% python3 -q
>>> import numpy as np
>>> from numpy import linalg as LA
>>> np.set_printoptions(precision=2, suppress=True, linewidth=160, sign=" ")
>>> other = np.array([[1, 0, -3, -2, 5, -2, -5, 2, -2, -3, 3],
...     [3, -2, -2, 5, 5, 2, 4, 5, 3, -2, 0],
...     [5, -2, 0, 1, 4, 0, 1, 0, 4, 2, 0],
...     [-5, 1, -2, 4, 4, 1, -1, 5, 5, -2, 4],
...     [-3, 5, 3, 0, 3, -1, 0, 4, -5, 2, -2],
...     [-5, -3, 2, 2, -1, -3, 1, 1, -5, -4, -4],
...     [-4, 4, -5, -2, 3, -1, -3, 2, 0, -4, 3],
...     [-5, 2, -4, 0, -2, -2, 1, 5, 2, -4, 5],
...     [0, -5, -3, 1, -4, -2, 5, 0, 1, -2, -3]])
>>> J = other.T @ other
>>> print(J)
[[135 -47  22  -4  14  31  19 -58  32  61 -28]
 [-47  88  -2 -27  32   3 -49  30 -20   6  43]
 [ 22  -2  80  -1 -21  10   7 -42 -46  57 -57]
 [ -4 -27  -1  55  23  12  40  39  34 -12  -7]
 [ 14  32 -21  23 121  13 -37  62  23 -11  40]
 [ 31   3  10  12  13  28   5  -8  29  26   5]
 [ 19 -49   7  40 -37   5  79   5  23   5 -42]
 [-58  30 -42  39  62  -8   5 100  21 -50  45]
 [ 32 -20 -46  34  23  29  23  21 109  -2  51]
 [ 61   6  57 -12 -11  26   5 -50  -2  77 -31]
 [-28  43 -57  -7  40   5 -42  45  51 -31  88]]
>>> # null space of dimension 2
>>> other = J / LA.norm(J, axis=1, keepdims=True)
>>> gram = other @ other.T
>>> print(round(float(np.degrees(np.arccos(np.clip(gram[2, 8], -1, 1)))), 2))
127.44
>>> print(LA.norm(other, axis=1))
[ 1.  1.  1.  1.  1.  1.  1.  1.  1.  1.  1.]
>>> print(gram[2])
[ 0.47 -0.27  1.   -0.3  -0.51  0.21  0.24 -0.77 -0.61  0.84 -0.86]
>>> vals, V = LA.eigh(J)
>>> x0 = np.array([1, 0, -2, -2, 2, 0, -2, -2, 0, 2, -1])
>>> print(x0 @ J @ x0)
2511
>>> print(np.round(LA.eigvalsh(J[1:, 1:]), 2) + 0)
[   0.      1.34    3.84   10.11   18.69   56.23  113.85  124.52  192.19  304.23]
>>> print(np.abs(J).sum(axis=1).max(), round(float(np.abs(vals).max()), 2))
460 330.38
>>> rk = LA.matrix_rank(J)
>>> print(rk)
9
>>> null = LA.svd(J)[2][rk:].T
>>> print(np.round(J @ null, 2) + 0)
[[ 0.  0.]
 [ 0.  0.]
 [ 0.  0.]
 [ 0.  0.]
 [ 0.  0.]
 [ 0.  0.]
 [ 0.  0.]
 [ 0.  0.]
 [ 0.  0.]
 [ 0.  0.]
 [ 0.  0.]]
>>> print(LA.matrix_rank(J.T @ J), LA.matrix_rank(J @ J.T))
9 9
>>> data = np.loadtxt("sample1.csv", delimiter=",")
>>> print(data)
[[  2.   2.   2.   2.   2.   2.   2.   2.   2.   2.   2.]
 [  2.   4.   4.   4.   4.   4.   4.   4.   4.   4.   4.]
 [  2.   4.   6.   6.   6.   6.   6.   6.   6.   6.   6.]
 [  2.   4.   6.   8.   8.   8.   8.   8.   8.   8.   8.]
 [  2.   4.   6.   8.  10.  10.  10.  10.  10.  10.  10.]
 [  2.   4.   6.   8.  10.  12.  12.  12.  12.  12.  12.]
 [  2.   4.   6.   8.  10.  12.  14.  14.  14.  14.  14.]
 [  2.   4.   6.   8.  10.  12.  14.  16.  16.  16.  16.]
 [  2.   4.   6.   8.  10.  12.  14.  16.  18.  18.  18.]
 [  2.   4.   6.   8.  10.  12.  14.  16.  18.  20.  20.]
 [  2.   4.   6.   8.  10.  12.  14.  16.  18.  20.  22.]]
>>> vals, V = LA.eigvalsh(data)
Traceback (most recent call last):
  File "<python-input-24>", line 1, in <module>
    vals, V = LA.eigvalsh(data)
    ^^^^^^^
ValueError: too many values to unpack (expected 2)
>>> vals, V = LA.eigh(data)
>>> print(np.round(V.T @ data @ V, 2) + 0)
[[   0.51    0.      0.      0.      0.      0.      0.      0.      0.      0.      0.  ]
 [   0.      0.54    0.      0.      0.      0.      0.      0.      0.      0.      0.  ]
 [   0.      0.      0.59    0.      0.      0.      0.      0.      0.      0.      0.  ]
 [   0.      0.      0.      0.68    0.      0.      0.      0.      0.      0.      0.  ]
 [   0.      0.      0.      0.      0.83    0.      0.      0.      0.      0.      0.  ]
 [   0.      0.      0.      0.      0.      1.07    0.      0.      0.      0.      0.  ]
 [   0.      0.      0.      0.      0.      0.      1.5     0.      0.      0.      0.  ]
 [   0.      0.      0.      0.      0.      0.      0.      2.36    0.      0.      0.  ]
 [   0.      0.      0.      0.      0.      0.      0.      0.      4.46    0.      0.  ]
 [   0.      0.      0.      0.      0.      0.      0.      0.      0.     12.08    0.  ]
 [   0.      0.      0.      0.      0.      0.      0.      0.      0.      0.    107.36]]
>>> print(np.unique(vals.round(6) + 0, return_counts=True)[1])
[ 1  1  1  1  1  1  1  1  1  1  1]
>>> print((vals > 1e-8).sum(), (vals < -1e-8).sum())
11 0
>>> print(np.round(V.T @ V, 2) + 0)
[[ 1.  0.  0.  0.  0.  0.  0.  0.  0.  0.  0.]
 [ 0.  1.  0.  0.  0.  0.  0.  0.  0.  0.  0.]
 [ 0.  0.  1.  0.  0.  0.  0.  0.  0.  0.  0.]
 [ 0.  0.  0.  1.  0.  0.  0.  0.  0.  0.  0.]
 [ 0.  0.  0.  0.  1.  0.  0.  0.  0.  0.  0.]
 [ 0.  0.  0.  0.  0.  1.  0.  0.  0.  0.  0.]
 [ 0.  0.  0.  0.  0.  0.  1.  0.  0.  0.  0.]
 [ 0.  0.  0.  0.  0.  0.  0.  1.  0.  0.  0.]
 [ 0.  0.  0.  0.  0.  0.  0.  0.  1.  0.  0.]
 [ 0.  0.  0.  0.  0.  0.  0.  0.  0.  1.  0.]
 [ 0.  0.  0.  0.  0.  0.  0.  0.  0.  0.  1.]]
>>> print(V @ np.diag(vals) @ V.T)
[[  2.   2.   2.   2.   2.   2.   2.   2.   2.   2.   2.]
 [  2.   4.   4.   4.   4.   4.   4.   4.   4.   4.   4.]
 [  2.   4.   6.   6.   6.   6.   6.   6.   6.   6.   6.]
 [  2.   4.   6.   8.   8.   8.   8.   8.   8.   8.   8.]
 [  2.   4.   6.   8.  10.  10.  10.  10.  10.  10.  10.]
 [  2.   4.   6.   8.  10.  12.  12.  12.  12.  12.  12.]
 [  2.   4.   6.   8.  10.  12.  14.  14.  14.  14.  14.]
 [  2.   4.   6.   8.  10.  12.  14.  16.  16.  16.  16.]
 [  2.   4.   6.   8.  10.  12.  14.  16.  18.  18.  18.]
 [  2.   4.   6.   8.  10.  12.  14.  16.  18.  20.  20.]
 [  2.   4.   6.   8.  10.  12.  14.  16.  18.  20.  22.]]
>>> O, R = LA.qr(data)
>>> print(O @ R)
[[  2.   2.   2.   2.   2.   2.   2.   2.   2.   2.   2.]
 [  2.   4.   4.   4.   4.   4.   4.   4.   4.   4.   4.]
 [  2.   4.   6.   6.   6.   6.   6.   6.   6.   6.   6.]
 [  2.   4.   6.   8.   8.   8.   8.   8.   8.   8.   8.]
 [  2.   4.   6.   8.  10.  10.  10.  10.  10.  10.  10.]
 [  2.   4.   6.   8.  10.  12.  12.  12.  12.  12.  12.]
 [  2.   4.   6.   8.  10.  12.  14.  14.  14.  14.  14.]
 [  2.   4.   6.   8.  10.  12.  14.  16.  16.  16.  16.]
 [  2.   4.   6.   8.  10.  12.  14.  16.  18.  18.  18.]
 [  2.   4.   6.   8.  10.  12.  14.  16.  18.  20.  20.]
 [  2.   4.   6.   8.  10.  12.  14.  16.  18.  20.  22.]]
>>> print(np.round(abs(R[0, 0]), 2), np.round(LA.norm(data[:, 0]), 2))
6.63 6.63
>>> F = np.loadtxt("x.csv", delimiter=",")
>>> print(F)
[[ 0.22  0.22  0.22  0.33]
 [ 0.    1.    0.    0.  ]
 [ 0.33  0.33  0.11  0.22]
 [ 0.11  0.22  0.33  0.33]]
>>> print(LA.matrix_power(F, 2))
[[ 0.16  0.42  0.19  0.23]
 [ 0.    1.    0.    0.  ]
 [ 0.14  0.49  0.16  0.21]
 [ 0.17  0.43  0.17  0.22]]
>>> p = np.eye(4)[2]
>>> for _ in range(3):
...     p = p @ F
...     print(p.round(2))
... 
[ 0.33  0.33  0.11  0.22]
[ 0.14  0.49  0.16  0.21]
[ 0.11  0.62  0.12  0.15]
